$ python3 -q
>>> import numpy as np
>>> np.set_printoptions(precision=2, suppress=True, linewidth=120, legacy="1.25")
>>> E = np.load("sample7.npy")
>>> E
array([[  2.02,  -1.51,   3.51],
       [  3.08,  -2.04,   4.04],
       [ -2.69,   0.84,   1.16],
       [ 18.25,  -9.63,  11.63],
       [ -4.81,   1.9 ,   0.1 ],
       [-20.76,   9.88,  -7.88],
       [ -3.49,   1.25,   0.75],
       [ -7.4 ,   3.2 ,  -1.2 ],
       [ -1.47,   0.23,   1.77],
       [-17.34,   8.17,  -6.17],
       [  4.16,  -2.58,   4.58],
       [ -6.89,   2.94,  -0.94],
       [ 10.63,  -5.81,   7.81],
       [ -9.35,   4.17,  -2.17],
       [ -9.69,   4.35,  -2.35]])
>>> left, s, Vh = np.linalg.svd(E, full_matrices=False)
>>> np.round(left.T @ left, 2) + 0
array([[1., 0., 0.],
       [0., 1., 0.],
       [0., 0., 1.]])
>>> rk = np.linalg.matrix_rank(E)
>>> rk
2
>>> N = np.linalg.svd(E)[2][rk:].T
>>> np.allclose(E @ N, 0)
True
>>> N.shape
(3, 1)
>>> np.linalg.matrix_rank(E.T @ E), np.linalg.matrix_rank(E @ E.T)
(2, 2)
>>> [int(np.linalg.matrix_rank(E[:i])) for i in range(1, len(E) + 1)]
[1, 2, 2, 2, 2, 2, 2, 2, 2, 2, 2, 2, 2, 2, 2]
>>> [int(np.linalg.matrix_rank(np.delete(E, i, axis=0))) for i in range(15)]
[2, 2, 2, 2, 2, 2, 2, 2, 2, 2, 2, 2, 2, 2, 2]
>>> Xc = E - E.mean(axis=0)
>>> evecs = np.linalg.svd(Xc)[2][:2]
>>> Y = Xc - Xc @ evecs.T @ evecs
>>> np.round(Y.std(axis=0), 2) + 0
array([0., 0., 0.])
>>> np.round((Xc @ evecs.T).std(axis=0), 2) + 0
array([11.82,  0.  ])
>>> np.diag(evecs.T @ evecs)
array([1.  , 0.51, 0.49])
>>> left, s, Vh = np.linalg.svd(E)
>>> evecs = Vh[:(s > 1e-8).sum()]
>>> rng = np.random.default_rng(882298)
>>> x0 = E[10] + -1 * E[1] + rng.integers(2) * np.eye(3)[0]
>>> x0
array([ 2.08, -0.54,  0.54])
>>> evecs.T @ evecs
array([[ 0.87, -0.33, -0.07],
       [-0.33,  0.17, -0.17],
       [-0.07, -0.17,  0.97]])
>>> np.diag(evecs.T @ evecs)
array([0.87, 0.17, 0.97])
>>> M = np.array([[0, 0, 0, 1],
...     [-2, 0, 0, 1],
...     [-2, 3, -2, 2],
...     [-1, -1, -3, 3],
...     [2, -3, 0, -1],
...     [0, 3, -2, 2]])
>>> M
array([[ 0,  0,  0,  1],
       [-2,  0,  0,  1],
       [-2,  3, -2,  2],
       [-1, -1, -3,  3],
       [ 2, -3,  0, -1],
       [ 0,  3, -2,  2]])
>>> left, s, Vh = np.linalg.svd(M, full_matrices=False)
>>> np.round(np.sqrt((s ** 2).sum()), 2), round(float(np.linalg.norm(M)), 2)
(8.83, 8.83)
>>> np.abs(Vh[0])
array([0.38, 0.57, 0.46, 0.56])
>>> np.round(left.T @ left, 2) + 0
array([[1., 0., 0., 0.],
       [0., 1., 0., 0.],
       [0., 0., 1., 0.],
       [0., 0., 0., 1.]])
>>> np.allclose(left * s @ Vh, M)
True
>>> s / s[0]
array([1.  , 0.55, 0.35, 0.12])
>>> np.round(Vh @ Vh.T, 2) + 0
array([[1., 0., 0., 0.],
       [0., 1., 0., 0.],
       [0., 0., 1., 0.],
       [0., 0., 0., 1.]])
>>> np.abs(left[:, 0]).round(6).argmax()
2
>>> (s > 1e-8).sum()
4
>>> J = np.load("mat.npy")
>>> J
array([[ -0.19,  -1.29,  -0.11],
       [  0.01,   1.22,   0.22],
       [  0.12,  -1.04,  -1.57],
       [ -2.92,   0.62,  -4.36],
       [ 10.97, -13.43,   9.01]])
>>> Y = np.array([[-2, 9], [-3, 7], [7, -6]])
>>> np.linalg.matrix_rank(J @ Y)
2
>>> np.einsum("ik,kj->ij", J, Y)
array([[  3.48, -10.08],
       [ -2.14,   7.31],
       [ -8.11,   3.22],
       [-26.54,   4.22],
       [ 81.42, -49.34]])
>>> P = J @ np.linalg.solve(J.T @ J, J.T)
>>> P
array([[ 0.5 , -0.32, -0.31,  0.22,  0.05],
       [-0.32,  0.21,  0.14, -0.21, -0.06],
       [-0.31,  0.14,  0.61,  0.33,  0.09],
       [ 0.22, -0.21,  0.33,  0.7 , -0.08],
       [ 0.05, -0.06,  0.09, -0.08,  0.98]])
>>> P @ J[:, 2]
array([-0.11,  0.22, -1.57, -4.36,  9.01])
>>> np.round((np.eye(5) - P) @ J, 2) + 0
array([[0., 0., 0.],
       [0., 0., 0.],
       [0., 0., 0.],
       [0., 0., 0.],
       [0., 0., 0.]])
>>> Y = J / np.linalg.norm(J, axis=1, keepdims=True)
>>> cov = Y @ Y.T
>>> (np.abs(cov) > 0.9).astype(int)
array([[1, 1, 0, 0, 0],
       [1, 1, 0, 0, 0],
       [0, 0, 1, 0, 0],
       [0, 0, 0, 1, 0],
       [0, 0, 0, 0, 1]])
>>> np.linalg.norm(Y, axis=1)
array([1., 1., 1., 1., 1.])
>>> cov[3]
array([ 0.03, -0.04,  0.59,  1.  , -0.77])
>>> round(np.degrees(np.arccos(np.clip(cov[3, 1], -1, 1))), 2)
92.03
>>> cov
array([[ 1.  , -0.99,  0.6 ,  0.03,  0.56],
       [-0.99,  1.  , -0.69, -0.04, -0.59],
       [ 0.6 , -0.69,  1.  ,  0.59,  0.03],
       [ 0.03, -0.04,  0.59,  1.  , -0.77],
       [ 0.56, -0.59,  0.03, -0.77,  1.  ]])
>>> lab = rng.permutation(5)
>>> lab
array([4, 0, 1, 2, 3])
>>> Y = cov[lab][:, lab]
>>> Y
array([[ 1.  ,  0.56, -0.59,  0.03, -0.77],
       [ 0.56,  1.  , -0.99,  0.6 ,  0.03],
       [-0.59, -0.99,  1.  , -0.69, -0.04],
       [ 0.03,  0.6 , -0.69,  1.  ,  0.59],
       [-0.77,  0.03, -0.04,  0.59,  1.  ]])
>>> arr = np.load("case5.npy")
>>> arr
array([[1.  , 0.5 , 0.25, 0.12],
       [0.5 , 1.  , 0.5 , 0.25],
       [0.25, 0.5 , 1.  , 0.5 ],
       [0.12, 0.25, 0.5 , 1.  ]])
>>> x0 = np.ones(4)
>>> for _ in range(6):
...     x0 = arr @ x0
...     x0 /= np.linalg.norm(x0)
...     print(round(x0 @ arr @ x0, 2))
... 
2.08
2.08
2.08
2.08
2.08
2.08
>>> x0
array([0.43, 0.56, 0.56, 0.43])
>>> round(np.linalg.eigvalsh(arr)[-1], 2)
2.08
>>> vals, evecs = np.linalg.eig(arr)
>>> vals
array([2.08, 1.  , 0.54, 0.38])
>>> np.round(arr @ evecs[:, 0] - vals[0] * evecs[:, 0], 2) + 0
array([0., 0., 0., 0.])
>>> np.sort(np.linalg.eigvals(np.linalg.inv(arr)))
array([0.48, 1.  , 1.86, 2.66])
>>> np.sort(np.linalg.eigvals(arr @ arr))
array([0.14, 0.29, 1.01, 4.34])
>>> A = np.load("data.npy")
>>> A
array([[  3,   8,   5,  -4,  -4,   0,  -8],
       [  1,   6,   3,  -6,  -6,  -2, -10],
       [  5,  10,   7,  -2,  -2,   2,  -6],
       [  0,   5,   2,  -7,  -7,  -3, -11],
       [  0,   5,   2,  -7,  -7,  -3, -11],
       [  0,   5,   2,  -7,  -7,  -3, -11],
       [  2,   7,   4,  -5,  -5,  -1,  -9]])
>>> def softmax(z):
...     e = np.exp(z - z.max(axis=-1, keepdims=True))
...     return e / e.sum(axis=-1, keepdims=True)
... 
>>> np.round(softmax(10 * A[4]), 2) + 0
array([0., 1., 0., 0., 0., 0., 0.])
>>> softmax(A).sum(axis=1)
array([1., 1., 1., 1., 1., 1., 1.])
>>> S = A @ A.T / np.sqrt(7)
>>> np.round(softmax(S), 2) + 0
array([[0.14, 0.14, 0.14, 0.14, 0.14, 0.14, 0.14],
       [0.  , 0.  , 0.  , 0.33, 0.33, 0.33, 0.  ],
       [0.  , 0.  , 1.  , 0.  , 0.  , 0.  , 0.  ],
       [0.  , 0.  , 0.  , 0.33, 0.33, 0.33, 0.  ],
       [0.  , 0.  , 0.  , 0.33, 0.33, 0.33, 0.  ],
       [0.  , 0.  , 0.  , 0.33, 0.33, 0.33, 0.  ],
       [0.  , 0.02, 0.  , 0.33, 0.33, 0.33, 0.  ]])
>>> softmax(S).round(6).argmax(axis=1)
array([0, 3, 2, 3, 3, 3, 3])
>>> [round(float(x), 2) for x in np.linalg.svd(A, compute_uv=False)[:3]]
[38.33, 11.85, 0.0]
>>> np.round(np.linalg.norm(A, 2) / np.linalg.norm(A), 2)
0.96
>>> K = np.load("run16.npy")
>>> K
array([[ 9.01, -3.47,  8.88, -0.03],
       [ 9.29, -3.21,  9.  , -1.3 ],
       [ 9.2 , -2.88,  8.81, -1.04],
       [ 8.82, -3.97,  9.42, -1.34],
       [ 9.62, -2.4 ,  8.95, -0.59],
       [ 8.79, -2.97,  8.94, -0.94],
       [ 9.14, -2.22,  8.81, -0.28],
       [ 9.  , -3.27,  9.33, -0.71],
       [ 9.21, -2.92,  9.33, -1.6 ],
       [ 8.58, -3.14,  8.45, -0.53],
       [ 9.46, -3.22,  9.1 , -0.97],
       [ 9.54, -2.78,  9.21, -1.56],
       [ 9.25, -2.7 ,  8.98, -1.61],
       [ 9.16, -2.75,  8.85, -1.03],
       [ 8.97, -3.04,  8.9 , -0.71],
       [ 9.38,  6.2 ,  5.07,  6.17],
       [ 8.93,  6.02,  4.51,  6.23],
       [ 8.57,  6.11,  5.39,  6.38],
       [ 9.  ,  6.04,  5.11,  5.8 ],
       [ 9.22,  6.1 ,  5.51,  5.64],
       [ 8.87,  5.7 ,  4.89,  6.29],
       [ 8.86,  6.18,  4.86,  6.06],
       [ 9.15,  5.51,  5.38,  6.53],
       [ 9.13,  6.4 ,  4.96,  6.63],
       [ 9.28,  6.21,  4.88,  5.7 ],
       [ 9.2 ,  6.2 ,  5.09,  5.53],
       [ 8.63,  6.7 ,  5.08,  5.74],
       [ 9.08,  6.28,  4.94,  5.67],
       [ 8.94,  5.93,  5.13,  6.47],
       [ 9.25,  6.28,  4.86,  5.81]])
>>> cov = np.cov(K, rowvar=False)
>>> cov
array([[ 0.07, -0.22,  0.11, -0.22],
       [-0.22, 21.64, -9.35, 16.48],
       [ 0.11, -9.35,  4.1 , -7.18],
       [-0.22, 16.48, -7.18, 12.82]])
>>> np.corrcoef(K.T)
array([[ 1.  , -0.18,  0.22, -0.23],
       [-0.18,  1.  , -0.99,  0.99],
       [ 0.22, -0.99,  1.  , -0.99],
       [-0.23,  0.99, -0.99,  1.  ]])
>>> K.std(axis=0)
array([0.26, 4.57, 1.99, 3.52])
>>> round(float(np.corrcoef(K[:, 3], K[:, 2])[0, 1]), 2)
-0.99
>>> np.median(K, axis=0)
array([9.14, 1.64, 6.98, 2.75])
>>> np.linalg.eigvalsh(cov)[::-1]
array([38.35,  0.18,  0.06,  0.04])
>>> np.argwhere(np.triu(np.abs(np.corrcoef(K.T)) > 0.8, 1))
array([[1, 2],
       [1, 3],
       [2, 3]])
>>> x0 = np.array([2, 0, 3, -1])
>>> target = K @ x0
>>> np.round(np.linalg.pinv(K) @ K, 2) + 0
array([[1., 0., 0., 0.],
       [0., 1., 0., 0.],
       [0., 0., 1., 0.],
       [0., 0., 0., 1.]])
>>> target = target + 0.02 * rng.normal(size=30)
>>> target
array([44.7 , 46.86, 45.89, 47.27, 46.7 , 45.33, 44.97, 46.74, 47.98, 43.04, 47.19, 48.3 , 47.05, 45.88, 45.35, 27.81,
       25.15, 26.93, 27.54, 29.31, 26.14, 26.24, 27.92, 26.48, 27.48, 28.1 , 26.75, 27.31, 26.77, 27.25])
>>> b, *_ = np.linalg.lstsq(K, target)
>>> [round(float(np.linalg.norm(np.linalg.solve(K.T @ K + lam * np.eye(4), K.T @ target))), 2) for lam in (0, 1, 10, 100)]
[3.74, 3.62, 3.5, 3.37]
>>> b
array([ 2.  , -0.01,  3.  , -0.99])
>>> np.round(np.linalg.norm(target - K @ b), 2)
0.1
>>> lab = K[:, 0] > np.median(K[:, 0])
>>> r0 = K[lab].mean(axis=0) - K[~lab].mean(axis=0)
>>> ((K - K.mean(axis=0)) @ r0 > 0).astype(int)
array([1, 1, 1, 1, 1, 1, 1, 1, 1, 1, 1, 1, 1, 1, 1, 0, 0, 0, 0, 0, 0, 0, 0, 0, 0, 0, 0, 0, 0, 0])
>>> lab.astype(int)
array([0, 1, 1, 0, 1, 0, 1, 0, 1, 0, 1, 1, 1, 1, 0, 1, 0, 0, 0, 1, 0, 0, 1, 0, 1, 1, 0, 0, 0, 1])
>>> (((K - K.mean(axis=0)) @ r0 > 0) == lab).mean()
0.6
>>> np.argsort(-np.abs(r0).round(6), kind="stable")
array([3, 1, 2, 0])
>>> lab = rng.integers(0, 3, 5)
>>> m1 = np.triu((lab[:, None] == lab) & (rng.random((5, 5)) < 0.8), 1).astype(int)
>>> m1 += m1.T
>>> m1
array([[0, 1, 1, 0, 1],
       [1, 0, 1, 1, 1],
       [1, 1, 0, 0, 1],
       [0, 1, 0, 0, 0],
       [1, 1, 1, 0, 0]])
>>> r0 = np.array([2, -2, 2, -2, -2])
>>> Y = m1 + np.outer(r0, np.eye(5)[2])
>>> np.round(np.linalg.det(Y) / np.linalg.det(m1), 2), np.round(1 + np.linalg.solve(m1, r0)[2], 2)
(1.0, 1.0)
>>> Y
array([[ 0.,  1.,  3.,  0.,  1.],
       [ 1.,  0., -1.,  1.,  1.],
       [ 1.,  1.,  2.,  0.,  1.],
       [ 0.,  1., -2.,  0.,  0.],
       [ 1.,  1., -1.,  0.,  0.]])
